% python3 -q
>>> import numpy as np
>>> np.set_printoptions(suppress=True, linewidth=200)
>>> tidy = lambda a: np.round(a, 3) + 0
>>> X = np.load("mat.npy")
>>> X
array([[ 1,  0,  0,  0,  0],
       [ 0, -3,  0,  0,  0],
       [ 0,  0,  2,  0,  0],
       [ 0,  0,  0,  1,  0],
       [ 0,  0,  0,  0,  2]])
>>> u = np.array([3, -2])
>>> np.cross(X[0, :3], X[4, :3])
array([0, 0, 0])
>>> np.convolve(X[0], u)
array([ 3, -2,  0,  0,  0,  0])
>>> np.array([np.convolve(row, u, "same") for row in X])
array([[ 3, -2,  0,  0,  0],
       [ 0, -9,  6,  0,  0],
       [ 0,  0,  6, -4,  0],
       [ 0,  0,  0,  3, -2],
       [ 0,  0,  0,  0,  6]])
>>> G = X.T @ X
>>> np.linalg.matrix_rank(G)
np.int64(5)
>>> G
array([[1, 0, 0, 0, 0],
       [0, 9, 0, 0, 0],
       [0, 0, 4, 0, 0],
       [0, 0, 0, 1, 0],
       [0, 0, 0, 0, 4]])
>>> np.allclose(G, G.T)
True
>>> tidy(np.linalg.svd(X, compute_uv=False) ** 2)
array([9., 4., 4., 1., 1.])
>>> np.trace(G), (X ** 2).sum()
(np.int64(19), np.int64(19))
>>> X.T @ X
array([[1, 0, 0, 0, 0],
       [0, 9, 0, 0, 0],
       [0, 0, 4, 0, 0],
       [0, 0, 0, 1, 0],
       [0, 0, 0, 0, 4]])
>>> tidy(np.linalg.pinv(X))
array([[ 1.   ,  0.   ,  0.   ,  0.   ,  0.   ],
       [ 0.   , -0.333,  0.   ,  0.   ,  0.   ],
       [ 0.   ,  0.   ,  0.5  ,  0.   ,  0.   ],
       [ 0.   ,  0.   ,  0.   ,  1.   ,  0.   ],
       [ 0.   ,  0.   ,  0.   ,  0.   ,  0.5  ]])
>>> tidy(np.linalg.norm(X, axis=0))
array([1., 3., 2., 1., 2.])
>>> X @ X
array([[1, 0, 0, 0, 0],
       [0, 9, 0, 0, 0],
       [0, 0, 4, 0, 0],
       [0, 0, 0, 1, 0],
       [0, 0, 0, 0, 4]])
>>> m1 = np.load("arr.npy")
>>> m1
array([[  1.21 ,  -3.407,  -0.218,  -2.624, -16.323],
       [ -0.799,   4.325,  -7.896,  -2.507,   5.385],
       [ -1.36 , -12.803, -11.316,  -0.336,   1.562],
       [ -7.315,   1.837,  -6.328,   5.077,  -2.03 ],
       [ -8.85 ,  -7.699,  -8.747,  -0.07 ,   2.161],
       [ -0.681,   1.736,  -0.293,   1.942,  -3.836],
       [  3.592,  -5.648,   4.29 ,   6.015,  -4.573],
       [  5.632,  -6.579,   2.45 ,   0.658,  -5.204],
       [  0.65 ,  -1.697,   6.053,  -1.658,  -0.304],
       [  4.185,   8.032,   1.391,   2.236,   2.426],
       [ -1.551,   2.264,  -2.702,   1.329,   8.927],
       [ -0.575,   1.334,   1.107,  -5.045,  -7.277],
       [  3.24 ,  -3.839,  -3.214,  -1.189,   3.601],
       [ -2.861,   5.887,  -4.758,  -2.356,   3.188],
       [-10.485,   4.682,  -0.537,  -2.597,  -0.163],
       [  7.453,   2.289,  -4.898,   2.859,  -1.241],
       [  1.942,  -1.977,  -8.581,   2.714,   0.101],
       [  5.991,  -3.417,  -5.027,   0.937,  -1.773],
       [ -1.338,   7.166,  -2.977,  -1.951,  -0.61 ],
       [ -5.193,   3.744,   5.859,  -4.629,  -0.537],
       [ -1.368,   7.545,  10.264,  -7.271,  -2.457],
       [  0.132,   0.074,   6.025,  -2.352,  -0.394],
       [ -2.168,  -1.08 ,   3.898,   3.676,  -3.956],
       [  5.996,   2.392,   2.16 ,   3.778,   3.094],
       [  0.004,   3.838,   0.113,   0.232, -14.44 ],
       [ -0.954,   1.262,  -2.896,   4.379,   0.855]])
>>> Xs = (m1 - m1.mean(axis=0)) / m1.std(axis=0)
>>> tidy(Xs.std(axis=0))
array([1., 1., 1., 1., 1.])
>>> np.argwhere(np.abs(Xs) > 2)
array([[ 0,  4],
       [ 2,  1],
       [14,  0],
       [20,  2],
       [20,  3],
       [24,  4]])
>>> c = np.linalg.lstsq(np.delete(Xs, 4, axis=1), Xs[:, 4])[0]
>>> tidy(c)
array([-0.05 ,  0.227, -0.341,  0.067])
>>> M = np.load("out12.npy")
>>> M
array([[ 0.,  3.,  0.,  0.],
       [ 3.,  2.,  3.,  0.],
       [ 0.,  3.,  1.,  3.],
       [ 0.,  0.,  3., -2.]])
>>> evals, evecs = np.linalg.eigh(M)
>>> vec = np.array([-2, 0, -2, -3])
>>> tidy(evecs * np.abs(evals) @ evecs.T)
array([[ 2.645,  0.672,  1.246, -0.018],
       [ 0.672,  4.339,  1.069,  1.258],
       [ 1.246,  1.069,  3.995, -0.59 ],
       [-0.018,  1.258, -0.59 ,  3.327]])
>>> np.abs(M).sum(axis=1).max(), tidy(np.abs(evals).max())
(np.float64(8.0), np.float64(5.909))
>>> tidy(np.linalg.eigvalsh(M[1:, 1:]))
array([-4.314,  0.181,  5.134])
>>> (np.sign(evecs[:, -1].round(6)) == np.sign(evecs[0, -1].round(6))).astype(int)
array([1, 1, 1, 1])
>>> J = np.load("w.npy")
>>> J
array([[ -3,   9,   2,  -2,  -1,   9,  -5,   4,  -5,   8,   1,   9,   4],
       [  6,  -9,  -6,   2,  -5,  -6,  -5,   4,   9,   0,   2,   2,   9],
       [ -7,   7,   4,  -7,  -9,   9,  -8,   1,   1,   0,   9,  -9,  -2],
       [  4,  -9,  -8,   0,   8,   7,  -3,  -8,  -1,   3,  -1,  -6,   5],
       [ -8,  -2,   6,  -2,   9,  -2,   2,   0,   2,   6,  -3,   3,   3],
       [ -5,   2,   2,  -9,   6,   5,   4,  -4,  -6,   9,   8,  -3,   9],
       [ -6,  -2,   8,   7,   6,  -3,  -2,  -8,   0,   5,   9,  -7,   5],
       [  5,  -9,   9,  -9,   8,  -6,  -1,  -6,  -1,   1,   3,  -2,   1],
       [ -8,  -4,  -1,  -4,   8,   3,   2,  -7,   2,  -3,   2,   2,   8],
       [-21,  36,  20,  -8,  14,  27,  10,  -8, -32,   8,  -5,   3, -23]])
>>> Uu, sigma, VT = np.linalg.svd(J)
>>> evecs = VT[:(sigma > 1e-8).sum()]
>>> rng = np.random.default_rng(41)
>>> vec = J[1] + -3 * J[9] + rng.integers(2) * np.eye(13)[3]
>>> vec
array([  69., -117.,  -66.,   27.,  -47.,  -87.,  -35.,   28.,  105.,  -24.,   17.,   -7.,   78.])
>>> tidy(np.diag(evecs.T @ evecs))
array([0.802, 0.526, 0.721, 0.949, 0.585, 0.67 , 0.766, 0.516, 0.516, 0.816, 0.622, 0.852, 0.659])
>>> tidy(np.linalg.norm(vec - evecs.T @ evecs @ vec))
np.float64(0.225)
>>> Uu, sigma, VT = np.linalg.svd(J)
>>> np.argmax(sigma[:-1] / (sigma[1:] + 1e-6)) + 1
np.int64(9)
>>> out = Uu[:, :9] @ np.diag(sigma[:9]) @ VT[:9]
>>> np.linalg.matrix_rank(J, rtol=0.05)
np.int64(9)
>>> np.linalg.matrix_rank(out)
np.int64(9)
>>> tidy(np.linalg.norm(J - out, 2)), tidy(sigma[9])
(np.float64(0.0), np.float64(0.0))
>>> tidy(np.abs(J - out).max())
np.float64(0.0)
>>> F = np.load("data.npy")
>>> F
array([[ 0.,  0.,  0.,  0.,  0.,  0.,  0.,  0.,  1., -2.,  1., -2.],
       [ 0.,  0.,  0.,  0.,  0.,  0.,  0.,  0., -1., -1.,  2.,  1.],
       [ 0.,  0.,  0.,  0.,  0.,  0.,  0.,  0.,  1.,  2.,  0., -2.],
       [ 0.,  0.,  0.,  0.,  0.,  0.,  0.,  0.,  2.,  2.,  2.,  1.],
       [ 0.,  0.,  0.,  0.,  0.,  0.,  0.,  0., -2.,  2., -1.,  2.],
       [ 0.,  0.,  0.,  0.,  0.,  0.,  0.,  0.,  2., -2.,  1.,  2.],
       [ 0.,  0.,  0.,  0.,  0.,  0.,  0.,  0.,  0., -2.,  1.,  2.],
       [ 0.,  0.,  0.,  0.,  0.,  0.,  0.,  0., -1.,  2., -1.,  2.],
       [ 1., -1.,  1.,  2., -2.,  2.,  0., -1.,  0.,  0.,  0.,  0.],
       [-2., -1.,  2.,  2.,  2., -2., -2.,  2.,  0.,  0.,  0.,  0.],
       [ 1.,  2.,  0.,  2., -1.,  1.,  1., -1.,  0.,  0.,  0.,  0.],
       [-2.,  1., -2.,  1.,  2.,  2.,  2.,  2.,  0.,  0.,  0.,  0.]])
>>> np.linalg.cond(F) > 100
np.True_
>>> [round(float(x), 3) for x in np.linalg.svd(F, compute_uv=False)[:3]]
[5.994, 5.994, 5.204]
>>> np.all(np.linalg.eigvalsh(F) > 0)
np.False_
>>> [round(float(np.linalg.det(F[:i, :i])), 2) + 0 for i in range(1, 13)]
[0.0, 0.0, 0.0, 0.0, 0.0, 0.0, 0.0, 0.0, 0.0, 0.0, 0.0, 0.0]
>>> out = np.array([[1, -2],
...     [0, 1],
...     [-1, 1],
...     [-2, 1],
...     [1, 2],
...     [1, 1],
...     [-2, 0],
...     [-2, 1],
...     [1, -2],
...     [0, 0],
...     [-2, -1],
...     [1, 1]])
>>> np.einsum("ij->j", F)
array([-2.,  1.,  1.,  7.,  1.,  3.,  1.,  2.,  2.,  1.,  5.,  6.])
>>> out.T @ F.T
array([[-3., -4., -1., -1.,  2.,  2.,  0.,  3., -2., -8., -3., -6.],
       [-5.,  1., -4., -5.,  7., -3.,  1.,  5., -3., 11.,  0., 12.]])
>>> np.vstack([F, out.T]).shape
(14, 12)
>>> F @ out
array([[-3., -5.],
       [-4.,  1.],
       [-1., -4.],
       [-1., -5.],
       [ 2.,  7.],
       [ 2., -3.],
       [ 0.,  1.],
       [ 3.,  5.],
       [-2., -3.],
       [-8., 11.],
       [-3.,  0.],
       [-6., 12.]])
>>> np.linalg.matrix_rank(np.vstack([F, out.T]))
np.int64(10)
>>> mat = np.load("test13.npy")
>>> mat
array([[1, 0, 0, 0, 0, 0, 0, 0],
       [0, 0, 0, 1, 0, 0, 0, 0],
       [0, 0, 0, 0, 0, 0, 0, 1],
       [0, 0, 0, 0, 1, 0, 0, 0],
       [0, 0, 0, 0, 0, 1, 0, 0],
       [0, 0, 0, 0, 0, 0, 1, 0],
       [0, 1, 0, 0, 0, 0, 0, 0],
       [0, 0, 1, 0, 0, 0, 0, 0]])
>>> out = np.array([[-2, -1], [-1, 1], [3, 2], [-1, -3], [1, 1], [0, 2], [2, 2], [2, 3]])
>>> np.vstack([mat, out.T]).shape
(10, 8)
>>> np.linalg.matrix_rank(np.vstack([mat, out.T]))
np.int64(8)
>>> np.einsum("ik,kj->ji", mat, out)
array([[-2, -1,  2,  1,  0,  2, -1,  3],
       [-1, -3,  3,  1,  2,  2,  1,  2]])
>>> mat @ out
array([[-2, -1],
       [-1, -3],
       [ 2,  3],
       [ 1,  1],
       [ 0,  2],
       [ 2,  2],
       [-1,  1],
       [ 3,  2]])
>>> out.T @ mat.T
array([[-2, -1,  2,  1,  0,  2, -1,  3],
       [-1, -3,  3,  1,  2,  2,  1,  2]])
>>> O, evecs = np.linalg.qr(mat[:, :5])[0], np.linalg.qr(mat[:, 5:])[0]
>>> sigma = np.linalg.svd(O.T @ evecs, compute_uv=False)
>>> sigma
array([0., 0., 0.])
>>> E = np.loadtxt("x.csv", delimiter=",")
>>> E
array([[-1.92 , -2.718, -1.045, -3.027,  2.059,  0.031,  0.103, -2.946,  0.103, -2.981, -1.073,  1.883],
       [-2.093, -3.11 , -0.992, -2.94 ,  1.911, -0.016,  0.021, -3.003,  0.044, -2.96 , -1.073,  2.062],
       [-1.931, -2.979, -0.887, -3.186,  1.923,  0.016,  0.032, -2.843,  0.088, -3.006, -1.045,  2.116],
       [-2.136, -2.988, -0.814, -3.032,  2.124,  0.004, -0.219, -2.949, -0.108, -2.995, -1.058,  2.036],
       [-1.946, -3.018, -0.759, -3.093,  2.114,  0.016,  0.093, -2.899,  0.132, -3.025, -0.989,  2.063],
       [ 1.909,  2.893, -3.065, -0.098, -1.032,  3.12 , -2.109, -1.226,  2.066, -3.116, -0.143,  1.026],
       [ 1.989,  2.996, -2.981,  0.061, -0.838,  2.996, -2.009, -0.991,  2.116, -2.976, -0.055,  1.058],
       [ 2.   ,  3.024, -3.059,  0.03 , -0.943,  3.086, -1.869, -1.084,  1.951, -2.981, -0.077,  1.064],
       [ 1.989,  2.867, -2.864,  0.066, -0.993,  3.041, -1.926, -1.171,  1.92 , -3.193, -0.079,  0.96 ],
       [ 2.165,  3.098, -3.185, -0.058, -1.073,  2.886, -1.922, -1.006,  1.895, -2.919, -0.089,  1.105],
       [ 1.106, -3.045, -1.843,  0.992,  2.874,  2.812,  2.939,  2.945,  1.112,  0.822,  3.013,  0.975],
       [ 0.969, -3.109, -1.926,  0.858,  3.004,  3.016,  2.964,  3.093,  1.035,  0.987,  3.194,  1.006],
       [ 0.931, -2.887, -1.945,  1.057,  2.995,  3.002,  2.949,  2.929,  0.961,  0.976,  2.865,  0.858],
       [ 0.968, -2.959, -1.942,  1.008,  2.989,  3.074,  3.048,  2.929,  0.881,  1.004,  3.01 ,  1.01 ],
       [ 1.1  , -3.087, -1.931,  1.148,  2.858,  2.972,  3.006,  3.087,  0.97 ,  0.88 ,  2.999,  0.915]])
>>> P = E @ np.linalg.solve(E.T @ E, E.T)
>>> np.allclose(P @ P, P)
True
>>> tidy(np.linalg.eigvalsh(P))
array([0., 0., 0., 1., 1., 1., 1., 1., 1., 1., 1., 1., 1., 1., 1.])
>>> tidy(P @ E[:, 11])
array([1.883, 2.062, 2.116, 2.036, 2.063, 1.026, 1.058, 1.064, 0.96 , 1.105, 0.975, 1.006, 0.858, 1.01 , 0.915])
>>> Uu, sigma, VT = np.linalg.svd(E)
>>> np.argmax(sigma[:-1] / (sigma[1:] + 1e-6)) + 1
np.int64(3)
>>> tidy(sigma)
array([17.876, 16.088, 15.462,  0.46 ,  0.456,  0.38 ,  0.353,  0.264,  0.239,  0.171,  0.14 ,  0.067])
>>> out = Uu[:, :3] @ np.diag(sigma[:3]) @ VT[:3]
>>> np.linalg.matrix_rank(E, rtol=0.05)
np.int64(3)
>>> tidy(np.linalg.norm(E - out, 2)), tidy(sigma[3])
(np.float64(0.46), np.float64(0.46))
>>> tidy(np.linalg.norm(E - out) / np.linalg.norm(E))
np.float64(0.033)
>>> tidy(np.linalg.norm(E, axis=0))
array([ 6.75 , 11.569,  8.275,  7.205,  8.29 ,  9.493,  7.993,  9.688,  4.983,  9.765,  7.147,  5.539])
>>> tidy(np.linalg.norm(E[11] - E[3]))
np.float64(10.9)
>>> tidy(np.linalg.norm(E) ** 2 / np.linalg.norm(E, 2) ** 2)
np.float64(2.561)
>>> tidy(np.linalg.norm(E[11], 1)), tidy(np.linalg.norm(E[11], np.inf))
(np.float64(25.161), np.float64(3.194))
>>> tidy(np.linalg.norm(E, 1)), tidy(np.linalg.norm(E, np.inf))
(np.float64(44.778), np.float64(25.161))
>>> vec = np.array([0, 2, 0, 2, 4, 2, 2, 5, 0, 4, 1, 0])
>>> rhs = E @ vec
>>> tidy(np.linalg.pinv(E) @ E)
array([[1., 0., 0., 0., 0., 0., 0., 0., 0., 0., 0., 0.],
       [0., 1., 0., 0., 0., 0., 0., 0., 0., 0., 0., 0.],
       [0., 0., 1., 0., 0., 0., 0., 0., 0., 0., 0., 0.],
       [0., 0., 0., 1., 0., 0., 0., 0., 0., 0., 0., 0.],
       [0., 0., 0., 0., 1., 0., 0., 0., 0., 0., 0., 0.],
       [0., 0., 0., 0., 0., 1., 0., 0., 0., 0., 0., 0.],
       [0., 0., 0., 0., 0., 0., 1., 0., 0., 0., 0., 0.],
       [0., 0., 0., 0., 0., 0., 0., 1., 0., 0., 0., 0.],
       [0., 0., 0., 0., 0., 0., 0., 0., 1., 0., 0., 0.],
       [0., 0., 0., 0., 0., 0., 0., 0., 0., 1., 0., 0.],
       [0., 0., 0., 0., 0., 0., 0., 0., 0., 0., 1., 0.],
       [0., 0., 0., 0., 0., 0., 0., 0., 0., 0., 0., 1.]])
>>> tidy(np.linalg.solve(E.T @ E, E.T @ rhs))
array([0., 2., 0., 2., 4., 2., 2., 5., 0., 4., 1., 0.])
>>> rhs = rhs + 0.3 * rng.normal(size=15)
>>> tidy(rhs)
array([-30.633, -32.376, -31.676, -32.155, -30.8  , -15.225, -12.529, -13.058, -14.974, -13.294,  40.274,  42.349,  41.473,  41.805,  42.043])
>>> c, *_ = np.linalg.lstsq(E, rhs)
>>> tidy(np.linalg.norm(rhs - E @ c))
np.float64(0.443)
>>> [round(float(np.linalg.norm(np.linalg.solve(E.T @ E + lam * np.eye(12), E.T @ rhs))), 2) for lam in (0, 1, 10, 100)]
[8.31, 6.96, 6.74, 5.22]
>>> c.round()
array([ 1.,  1., -0.,  1.,  3.,  2.,  2.,  5.,  1.,  4.,  0., -1.])
>>> tidy(E.T @ (rhs - E @ c))
array([0., 0., 0., 0., 0., 0., 0., 0., 0., 0., 0., 0.])
>>> tidy(c)
array([ 1.494,  0.661, -0.025,  0.902,  3.313,  1.95 ,  1.899,  5.104,  1.073,  4.267,  0.261, -1.302])
